% python3 -q
>>> import numpy as np
>>> import numpy.linalg as la
>>> np.set_printoptions(precision=1, suppress=True, linewidth=140, sign=" ")
>>> W0 = np.load("layer11.npy")
>>> W0
array([[-0.1,  0.4, -0.6,  0.4,  0.4, -0.2,  0.5],
       [ 0.6, -0.9,  0.1, -1. , -0.9,  0.9, -0.9],
       [ 0.6, -1. ,  1. , -1. , -1. ,  0.8, -1. ],
       [ 0.5, -0.7, -0.5, -1. , -0.9,  0.9, -0.6],
       [ 0.4, -0.7, -0.1, -0.9, -0.8,  0.8, -0.6],
       [ 0. , -0.8,  1. ,  0.5, -0.2, -0.5, -1. ],
       [-0.4,  0.7, -0.4,  0.9,  0.8, -0.7,  0.7],
       [ 0.1, -0.8,  1. ,  0. , -0.5, -0.2, -1. ],
       [ 0.5, -0.9,  1. , -0.9, -0.9,  0.7, -1. ],
       [ 0.1,  0.5, -1. , -0.6, -0.1,  0.5,  0.8],
       [ 0.3,  0.7, -1. , -1. , -0.5,  0.9,  1. ],
       [ 0. , -0.9,  1. ,  0.6, -0.3, -0.6, -1. ],
       [-0.3,  0.9, -1. ,  0.6,  0.7, -0.3,  1. ],
       [ 0.6, -0.6, -1. , -1. , -0.9,  1. , -0.1],
       [ 0.1,  0.5, -1. , -0.7, -0.2,  0.6,  0.9],
       [ 0.2, -0.5,  0.7, -0.5, -0.4,  0.3, -0.6],
       [-0.3,  0.8, -0.9,  0.6,  0.6, -0.4,  0.9],
       [-0.3,  0.2,  0.9,  0.9,  0.6, -0.8, -0.3],
       [-0.3,  0.9, -1. ,  0.7,  0.7, -0.4,  0.9],
       [ 0.6, -0.8, -0.4, -1. , -0.9,  0.9, -0.7],
       [ 0.2, -0.6,  0.8, -0.5, -0.5,  0.3, -0.7],
       [ 0.9, -1. , -0.5, -1. , -1. ,  1. , -1. ],
       [ 0.6, -0.6, -0.9, -1. , -0.9,  0.9, -0.3]])
>>> cen = (W0 - W0.mean(axis=0)) / W0.std(axis=0)
>>> np.argwhere(np.abs(cen) > 2)
array([], shape=(0, 2), dtype=int64)
>>> coef = la.lstsq(np.delete(cen, 3, axis=1), cen[:, 3])[0]
>>> round(float(1 - np.var(cen[:, 3] - np.delete(cen, 3, axis=1) @ coef)), 1)
1.0
>>> coef.round(1) + 0
array([ 0.2, -0.1, -0.1,  0.4, -1. ,  0. ])
>>> def softmax(z):
...     e = np.exp(z - z.max(axis=-1, keepdims=True))
...     return e / e.sum(axis=-1, keepdims=True)
... 
>>> softmax(W0[13])
array([ 0.3,  0.1,  0.1,  0.1,  0.1,  0.4,  0.1])
>>> scores = W0 @ W0.T / np.sqrt(7)
>>> softmax(scores).round(6).argmax(axis=1)
array([ 18,  21,   2,  21,  21,  11,  18,   2,   2,  10,  10,  11,  12,  21,  10,   2,  18,  17,  18,  21,   2,  21,  21])
>>> m1 = np.load("out9.npy")
>>> m1
array([[ 0, -2,  0,  2,  0],
       [ 0,  0,  0,  0,  0],
       [ 0,  0,  0,  3,  0],
       [ 0,  0,  0,  0, -3],
       [ 2,  0,  0,  0,  0],
       [ 0,  0,  3,  0,  0],
       [ 0,  3,  0,  0,  0],
       [ 0,  0,  0,  0,  0],
       [ 0,  0,  0,  0,  1],
       [ 0,  0,  0,  0,  0]])
>>> idx = m1[:, 2] > np.median(m1[:, 2])
>>> f = m1[idx].mean(axis=0) - m1[~idx].mean(axis=0)
>>> idx.astype(int)
array([ 0,  0,  0,  0,  0,  1,  0,  0,  0,  0])
>>> ((m1 - m1.mean(axis=0)) @ f > 0).astype(int)
array([ 0,  0,  0,  0,  0,  1,  0,  0,  0,  0])
>>> np.argsort(-np.abs(f).round(6), kind="stable")
array([ 2,  3,  0,  4,  1])
>>> (((m1 - m1.mean(axis=0)) @ f > 0) == idx).mean()
np.float64(1.0)
>>> f
array([-0.2, -0.1,  3. , -0.6,  0.2])
>>> A = np.load("arr.npy")
>>> A
array([[ 0,  0,  6,  0],
       [ 0,  0,  3,  6],
       [ 2,  0,  4,  0],
       [ 1,  2,  2,  4]])
>>> vals, evecs = la.eig(A)
>>> np.sort(la.eigvals(la.inv(A)))
array([-0.5, -0.5,  0.2,  0.2])
>>> np.sort(la.eigvals(A.T))
array([-2., -2.,  6.,  6.])
>>> np.round(A @ evecs[:, 0] - vals[0] * evecs[:, 0], 1) + 0
array([ 0.,  0.,  0.,  0.])
>>> np.allclose(A @ A.T, A.T @ A)
False
>>> (A - A.T) / 2
array([[ 0. ,  0. ,  2. , -0.5],
       [ 0. ,  0. ,  1.5,  2. ],
       [-2. , -1.5,  0. , -1. ],
       [ 0.5, -2. ,  1. ,  0. ]])
>>> np.trace(A)
np.int64(8)
>>> la.matrix_power(A, 3)
array([[  48,    0,  168,    0],
       [  72,   48,  252,  168],
       [  56,    0,  160,    0],
       [  84,   56,  240,  160]])
>>> np.round(np.abs(la.eigvals(A)).max(), 1)
np.float64(6.0)
>>> (A + A.T) / 2
array([[ 0. ,  0. ,  4. ,  0.5],
       [ 0. ,  0. ,  1.5,  4. ],
       [ 4. ,  1.5,  4. ,  1. ],
       [ 0.5,  4. ,  1. ,  4. ]])
>>> x = np.array([-2, -3, 1, 3])
>>> y = A @ x
>>> y
array([  6,  21,   0,   6])
>>> la.solve(A, -1 * y)
array([ 2.,  3., -1., -3.])
>>> la.solve(A, y + A[:, 0])
array([-1., -3.,  1.,  3.])
>>> la.solve(A, y)
array([-2., -3.,  1.,  3.])
